$ python3 -q
>>> import numpy as np
>>> np.set_printoptions(precision=2, suppress=True, linewidth=120)
>>> tidy = lambda a: np.round(a, 2) + 0
>>> mat = np.load("case11.npy")
>>> mat
array([[ 29,  14,  24,  43,  -6,  27],
       [ 14, 100, 112,  10,  24,  74],
       [ 24, 112, 128,  24,  24,  88],
       [ 43,  10,  24,  65, -12,  33],
       [ -6,  24,  24, -12,   9,  12],
       [ 27,  74,  88,  33,  12,  65]])
>>> np.linalg.matrix_rank(mat, rtol=0.1)
np.int64(2)
>>> np.linalg.cond(mat) > 100
np.True_
>>> t3 = np.stack([mat, 4 * mat, mat[::-1]])
>>> np.linalg.matrix_rank(t3.reshape(3, -1))
np.int64(2)
>>> (t3 @ mat.T).shape
(3, 6, 6)
>>> np.linalg.matrix_rank(t3)
array([2, 2, 2])
>>> rng = np.random.default_rng(48978)
>>> lab = rng.permutation(6)
>>> lab
array([4, 2, 5, 3, 1, 0])
>>> out = mat[lab][:, lab]
>>> np.trace(out)
np.int64(396)
>>> Uu, sigma, VT = np.linalg.svd(mat)
>>> vecs = VT[:(sigma > 1e-8).sum()]
>>> vec = mat[4] + -2 * mat[1] + rng.integers(2) * np.eye(6)[4]
>>> vec
array([ -34., -176., -200.,  -32.,  -39., -136.])
>>> np.linalg.matrix_rank(np.vstack([mat, vec]))
np.int64(2)
>>> np.allclose(vecs.T @ vecs @ vec, vec)
True
>>> A = np.array([[-1, -1, -1], [-1, -2, -2], [-1, -2, -3]])
>>> # symmetric, so the eigenvalues are real
>>> ev, vecs = np.linalg.eigh(A)
>>> vec = np.array([2, -1, 2])
>>> tidy(np.linalg.eigvalsh(A[1:, 1:]))
array([-4.56, -0.44])
>>> vec @ A @ vec
np.int64(-14)
>>> out = A[0, 0] * A[1:] - np.outer(A[1:, 0], A[0])
>>> out
array([[0, 1, 1],
       [0, 1, 2]])
>>> np.flatnonzero(~out.round(6).any(axis=1))
array([], dtype=int64)
>>> W0 = np.array([[10.94, 0.53, -5.72, 9.02, 3.56, -1.39, 0.65, 0.39],
...     [-3.88, 12.02, 1.67, 6.32, -4.0, -4.78, 2.12, 2.52],
...     [-4.53, 0.03, -6.1, 0.43, -7.72, -10.44, -4.38, 2.08],
...     [1.14, 6.05, -3.09, -3.81, -7.33, 6.2, -0.66, 0.9],
...     [-1.38, 1.76, -5.52, -9.05, 0.54, -4.32, 9.63, 2.41],
...     [-8.25, 3.72, -4.05, -3.35, 4.93, 3.59, -4.78, -4.13],
...     [6.96, 5.04, 3.37, -9.87, -1.38, -3.01, -5.97, 2.37],
...     [-0.41, 1.91, 0.0, -1.55, -3.35, -2.97, 0.57, -11.21]])
>>> out = W0 + rng.integers(-2, 3, (8, 2)) @ rng.integers(-2, 3, (2, 8))
>>> tidy(out)
array([[ 10.94,   0.53,  -5.72,   9.02,   3.56,  -1.39,   0.65,   0.39],
       [  0.12,  16.02,   9.67,   8.32, -10.  ,   1.22,   4.12,   2.52],
       [ -6.53,  -1.97, -10.1 ,  -0.57,  -4.72, -13.44,  -5.38,   2.08],
       [  1.14,   6.05,  -7.09,  -3.81,  -5.33,   4.2 ,  -0.66,   4.9 ],
       [ -1.38,   1.76,  -7.52,  -9.05,   1.54,  -5.32,   9.63,   4.41],
       [ -4.25,   7.72,  -4.05,  -1.35,   2.93,   5.59,  -2.78,   3.87],
       [  8.96,   7.04,   9.37,  -8.87,  -5.38,   0.99,  -4.97,   0.37],
       [  3.59,   5.91,   2.  ,   0.45,  -6.35,   0.03,   2.57,  -5.21]])
>>> tidy(np.linalg.svd(out - W0, compute_uv=False))
array([20.01, 12.7 ,  0.  ,  0.  ,  0.  ,  0.  ,  0.  ,  0.  ])
>>> np.abs(out - W0).sum(axis=1)
array([ 0., 32., 16., 12.,  6., 24., 22., 26.])
>>> def softmax(z):
...     e = np.exp(z - z.max(axis=-1, keepdims=True))
...     return e / e.sum(axis=-1, keepdims=True)
... 
>>> tidy(softmax(W0[3]))
array([0.  , 0.46, 0.  , 0.  , 0.  , 0.53, 0.  , 0.  ])
>>> tidy(softmax(10 * W0[3]))
array([0.  , 0.18, 0.  , 0.  , 0.  , 0.82, 0.  , 0.  ])
>>> tidy(softmax(W0).sum(axis=1))
array([1., 1., 1., 1., 1., 1., 1., 1.])
>>> scores = W0 @ W0.T / np.sqrt(8)
>>> tidy(softmax(scores)[3] @ W0)
array([ 1.14,  6.05, -3.09, -3.81, -7.33,  6.2 , -0.66,  0.9 ])
>>> vec = np.array([-2, -1, 0, -2, 1, 1, 0, 2])
>>> tidy((W0 * vec).sum(axis=1))
array([-37.5 , -20.64,  -5.83,  -0.04,  20.14,  19.74,   1.13, -26.73])
>>> tidy(np.einsum("ij,j->i", W0, vec))
array([-37.5 , -20.64,  -5.83,  -0.04,  20.14,  19.74,   1.13, -26.73])
>>> tidy(W0 @ vec)
array([-37.5 , -20.64,  -5.83,  -0.04,  20.14,  19.74,   1.13, -26.73])
>>> W0 @ np.eye(8)[5]
array([ -1.39,  -4.78, -10.44,   6.2 ,  -4.32,   3.59,  -3.01,  -2.97])
>>> np.sign((W0 @ vec).round(6))
array([-1., -1., -1., -1.,  1.,  1.,  1., -1.])
>>> ang = np.sort(rng.uniform(-2, 2, 29))
>>> E = np.c_[ang, ang ** 2, ang ** 3] @ np.array([[8, 5, -3, 0, -2, -6], [4, 3, -9, 6, 7, 0], [-1, -9, 5, 6, 6, 6]])
>>> tidy(E)
array([[  7.35,  70.25, -66.96, -22.44, -14.64, -33.85],
       [  7.24,  69.62, -66.45, -22.18, -14.41, -33.49],
       [  6.97,  68.09, -65.21, -21.55, -13.87, -32.62],
       [  3.69,  49.16, -49.52, -13.97,  -7.38, -21.93],
       [  0.78,  32.04, -34.77,  -7.6 ,  -2.16, -12.54],
       [ -2.39,  11.93, -16.08,  -1.2 ,   2.43,  -2.24],
       [ -2.4 ,  11.84, -15.99,  -1.17,   2.44,  -2.2 ],
       [ -3.32,   2.96,  -6.44,   0.72,   3.04,   1.58],
       [ -3.32,   2.93,  -6.4 ,   0.72,   3.04,   1.6 ],
       [ -3.33,   2.3 ,  -5.63,   0.79,   2.98,   1.8 ],
       [ -3.31,   1.26,  -4.3 ,   0.87,   2.82,   2.09],
       [ -3.03,  -0.33,  -1.94,   0.82,   2.23,   2.3 ],
       [ -2.3 ,  -0.99,  -0.3 ,   0.49,   1.33,   1.87],
       [ -1.79,  -0.94,   0.09,   0.3 ,   0.88,   1.45],
       [ -0.86,  -0.52,   0.22,   0.07,   0.31,   0.68],
       [ -0.72,  -0.44,   0.2 ,   0.05,   0.25,   0.56],
       [  2.63,   1.48,  -1.5 ,   0.65,   0.15,  -1.59],
       [  3.11,   1.68,  -1.84,   0.91,   0.35,  -1.79],
       [  3.19,   1.71,  -1.9 ,   0.96,   0.39,  -1.82],
       [  3.4 ,   1.78,  -2.05,   1.09,   0.49,  -1.9 ],
       [  7.02,   1.94,  -4.66,   4.72,   3.82,  -2.18],
       [  7.86,   1.63,  -5.22,   5.95,   5.01,  -1.96],
       [ 11.39,  -1.5 ,  -7.17,  12.92,  11.92,   0.38],
       [ 12.5 ,  -3.17,  -7.6 ,  15.77,  14.78,   1.62],
       [ 13.38,  -4.74,  -7.86,  18.26,  17.3 ,   2.8 ],
       [ 18.08, -17.76,  -7.73,  35.78,  35.07,  12.46],
       [ 19.45, -23.35,  -7.08,  42.51,  41.91,  16.57],
       [ 21.  , -30.89,  -5.91,  51.2 ,  50.78,  22.09],
       [ 21.04, -31.08,  -5.88,  51.41,  50.99,  22.23]])
>>> np.linalg.matrix_rank(E, rtol=0.1)
np.int64(2)
>>> tidy(np.linalg.norm(E, 1)), tidy(np.linalg.norm(E, np.inf))
(np.float64(448.3), np.float64(215.48))
>>> np.allclose(E[:-1].T @ np.linalg.lstsq(E[:-1].T, E[-1])[0], E[-1])
True
>>> np.unique(E.round(6), axis=0).shape
(29, 6)
>>> Xs = E - E.mean(axis=0)
>>> vecs = np.linalg.svd(Xs)[2][:3]
>>> out = Xs - Xs @ vecs.T @ vecs
>>> tidy((Xs @ vecs.T).std(axis=0))
array([40.42, 17.67,  3.83])
>>> tidy(np.cov(Xs @ vecs.T, rowvar=False))
array([[1692.26,    0.  ,    0.  ],
       [   0.  ,  323.31,    0.  ],
       [   0.  ,    0.  ,   15.22]])
>>> tidy(np.diag(vecs.T @ vecs))
array([0.77, 0.44, 0.66, 0.38, 0.44, 0.3 ])
>>> out = np.array([[4, 2, 0], [2, 3, 5], [5, 0, 1], [0, 0, 3], [1, 2, 4], [5, 0, 4]])
>>> np.linalg.matrix_rank(np.vstack([E, out.T]))
np.int64(6)
>>> tidy(np.einsum("ij->j", E))
array([ 143.31,  216.89, -405.9 ,  156.85,  202.27,  -58.03])
>>> out @ E
Traceback (most recent call last):
  File "<python-input-64>", line 1, in <module>
    out @ E
    ~~~~^~~
ValueError: matmul: Input operand 1 has a mismatch in its core dimension 0, with gufunc signature (n?,k),(k,m?)->(n?,m?) (size 29 is different from 3)
>>> K = np.array([[5.0, 1.0, 0.0, 0.0],
...     [0.0, 5.0, 1.0, 0.0],
...     [0.0, 0.0, 5.0, 1.0],
...     [0.0, 0.0, 0.0, 5.0]])
>>> # triangular: eigenvalues sit on the diagonal
>>> W = np.array([[-5, -2, -1], [2, 4, 1], [0, 5, -1], [-4, -4, 1]])
>>> b = np.array([0, -1, 3])
>>> act = np.maximum(K @ W + b, 0)
>>> act
array([[ 0.,  0.,  0.],
       [10., 24.,  7.],
       [ 0., 20.,  0.],
       [ 0.,  0.,  8.]])
>>> (act > 0).mean(axis=0)
array([0.25, 0.5 , 0.5 ])
>>> np.linalg.matrix_rank(act)
np.int64(3)
>>> (act > 0).astype(int)
array([[0, 0, 0],
       [1, 1, 1],
       [0, 1, 0],
       [0, 0, 1]])
>>> W2 = np.array([[2, 0, -1], [2, -2, 1], [-2, 1, -2]])
>>> (act @ W2).round(6).argmax(axis=1)
array([0, 0, 0, 1])
>>> W @ W2
array([[-12,   3,   5],
       [ 10,  -7,   0],
       [ 12, -11,   7],
       [-18,   9,  -2]])
>>> act @ W2
array([[  0.,   0.,   0.],
       [ 54., -41.,   0.],
       [ 40., -40.,  20.],
       [-16.,   8., -16.]])
